% ipython --no-banner

In [1]: import numpy as np

In [2]: np.set_printoptions(precision=3, suppress=True, linewidth=120)

In [3]: rd = lambda a: np.round(a, 3) + 0

In [4]: s = 5 * 0.9 ** np.arange(4)

In [5]: rng = np.random.default_rng(27)

In [6]: F = rng.normal(size=(33, 4)) * rng.permutation(s)

In [7]: print(rd(F))
[[  6.272   3.146   4.342  -3.945]
 [  4.335  -0.681  -0.853   4.084]
 [ -2.184  -5.183  -2.113  -4.362]
 [ -9.199  -0.59    1.792  -7.881]
 [  0.072   1.034   0.779  -4.629]
 [ -1.555  -0.754   1.948  -4.692]
 [  1.917   4.017 -10.294   0.816]
 [ -7.633  -0.69   -3.061   4.642]
 [  0.286   3.221  -4.711   1.679]
 [  7.112  -2.864   2.996   1.755]
 [ -0.323  -5.069   1.274  -0.985]
 [  3.01    3.154   6.905  -3.049]
 [  4.325   2.838   0.339   2.23 ]
 [  0.658   2.719   1.764  -2.051]
 [  0.534   2.691  -3.832  -1.452]
 [  6.573   1.315  -2.784  -2.045]
 [  7.105   1.911  -8.497   1.919]
 [ -4.382  -0.418  -7.132  -0.992]
 [ -3.779  -4.845   4.149   9.049]
 [  2.828   0.805  -5.523  -0.923]
 [ -3.344  -7.562   2.477  -0.214]
 [ -3.631  -6.062   2.      4.92 ]
 [  0.476  -2.065   2.758  -3.565]
 [-10.903   6.933   7.593  -1.101]
 [  0.342   6.753  -4.956   0.437]
 [  4.331   7.04   -3.616  -2.972]
 [  0.944  -2.349   6.958  -2.737]
 [  0.937   0.704  -1.224  -6.136]
 [  6.614   0.8     3.08    2.159]
 [ -2.814  -1.763  -1.977   4.21 ]
 [ -2.62   -9.11   -1.433  -3.352]
 [  4.645  -2.665   1.778  -0.228]
 [  0.837  -3.656  -2.127  -0.295]]

In [8]: D = np.linalg.norm(F[:, None] - F[None], axis=-1)

In [9]: print(D.shape)
(33, 33)

In [10]: print(D.mean(axis=1).argmax())
23

In [11]: print(np.unravel_index(D.round(6).argmax(), D.shape))
(np.int64(16), np.int64(23))

In [12]: Ac = (F - F.mean(axis=0)) / F.std(axis=0)

In [13]: print(np.argwhere(np.abs(Ac) > 2))
[[ 3  0]
 [ 3  3]
 [ 6  2]
 [18  3]
 [23  0]
 [30  1]]

In [14]: b = np.linalg.lstsq(np.delete(Ac, 3, axis=1), Ac[:, 3])[0]

In [15]: print(rd(b))
[ 0.046 -0.173 -0.146]
